$ python3 -q
>>> import numpy as np
>>> np.set_printoptions(precision=1, suppress=True, linewidth=100)
>>> rnd = lambda a: np.round(a, 1) + 0
>>> A = np.load("layer4.npy")
>>> A
array([[-1. , -0.1,  1. ,  0.2, -0.3],
       [-0.1,  0.1, -0.8,  0.3, -0.4],
       [-0.7, -0.1,  1. , -0.1,  0.1],
       [-1. , -0.3,  1. ,  0.9, -0.7],
       [ 0.6, -0.3,  0.3,  0.3,  0.3],
       [-0.5, -0.1,  0.8,  0. ,  0. ],
       [ 0.7, -0.1, -0.3,  0. ,  0.3],
       [-0.8,  0. , -0.4,  0.7, -0.6],
       [ 0.3, -0.2,  0.1,  0.4,  0.1],
       [ 1. , -0.2, -0.3, -0.8,  0.9],
       [-0.8, -0.1,  0.1,  0.7, -0.6],
       [ 0.1, -0.1, -0.9,  0.7, -0.5],
       [ 0.8,  0.1, -0.3, -0.6,  0.5],
       [ 1. , -0.1, -0.9, -0.6,  0.8],
       [ 0.1,  0.3, -0.3, -0.6,  0.1],
       [-0.9,  0. ,  0.4,  0.5, -0.5],
       [-1. ,  0.2,  0.1,  0.7, -0.9],
       [-1. ,  0.6,  0.3,  0. , -0.9],
       [ 1. , -0.5,  0.3,  0.2,  0.7],
       [ 0.9, -0.4,  0.1,  0. ,  0.6],
       [ 0.8, -0.5,  1. , -0.4,  0.8],
       [-0.4,  0.3, -1. ,  0.2, -0.6]])
>>> Z = A[[16, 12]].astype(float)
>>> for _ in range(3):
...     idx = np.linalg.norm(A[:, None] - Z, axis=-1).argmin(axis=1)
...     Z = np.array([A[idx == j].mean(axis=0) for j in range(2)])
... 
>>> idx
array([0, 0, 0, 0, 1, 0, 1, 0, 1, 1, 0, 0, 1, 1, 1, 0, 0, 0, 1, 1, 1, 0])
>>> np.bincount(idx)
array([12, 10])
>>> rnd(Z[1] - Z[0])
array([ 1.4, -0.2, -0.2, -0.6,  1. ])
>>> rnd(Z)
array([[-0.7,  0. ,  0.1,  0.4, -0.5],
       [ 0.7, -0.2,  0. , -0.2,  0.5]])
>>> np.abs(Z[1] - Z[0]).argmax()
np.int64(0)
>>> idx = A[:, 3] > np.median(A[:, 3])
>>> u = A[idx].mean(axis=0) - A[~idx].mean(axis=0)
>>> idx.astype(int)
array([0, 1, 0, 1, 1, 0, 0, 1, 1, 0, 1, 1, 0, 0, 0, 1, 1, 0, 0, 0, 0, 0])
>>> np.argsort(-np.abs(u).round(6), kind="stable")
array([3, 4, 0, 2, 1])
>>> M2 = np.array([[-1, -2, 2, 1, 2, 1, 0],
...     [-2, -2, 1, 0, -1, 2, -2],
...     [-1, -2, 2, -1, 0, 2, 2]])
>>> F = M2.T @ M2
>>> F
array([[  6,   8,  -6,   0,   0,  -7,   2],
       [  8,  12, -10,   0,  -2, -10,   0],
       [ -6, -10,   9,   0,   3,   8,   2],
       [  0,   0,   0,   2,   2,  -1,  -2],
       [  0,  -2,   3,   2,   5,   0,   2],
       [ -7, -10,   8,  -1,   0,   9,   0],
       [  2,   0,   2,  -2,   2,   0,   8]])
>>> [round(float(x), 1) for x in np.linalg.svd(F, compute_uv=False)[:3]]
[34.4, 10.4, 6.3]
>>> rnd(np.linalg.norm(F, 2) / np.linalg.norm(F))
np.float64(0.9)
>>> np.argsort(-np.linalg.norm(F, axis=0).round(6), kind="stable")[:3]
array([1, 5, 2])
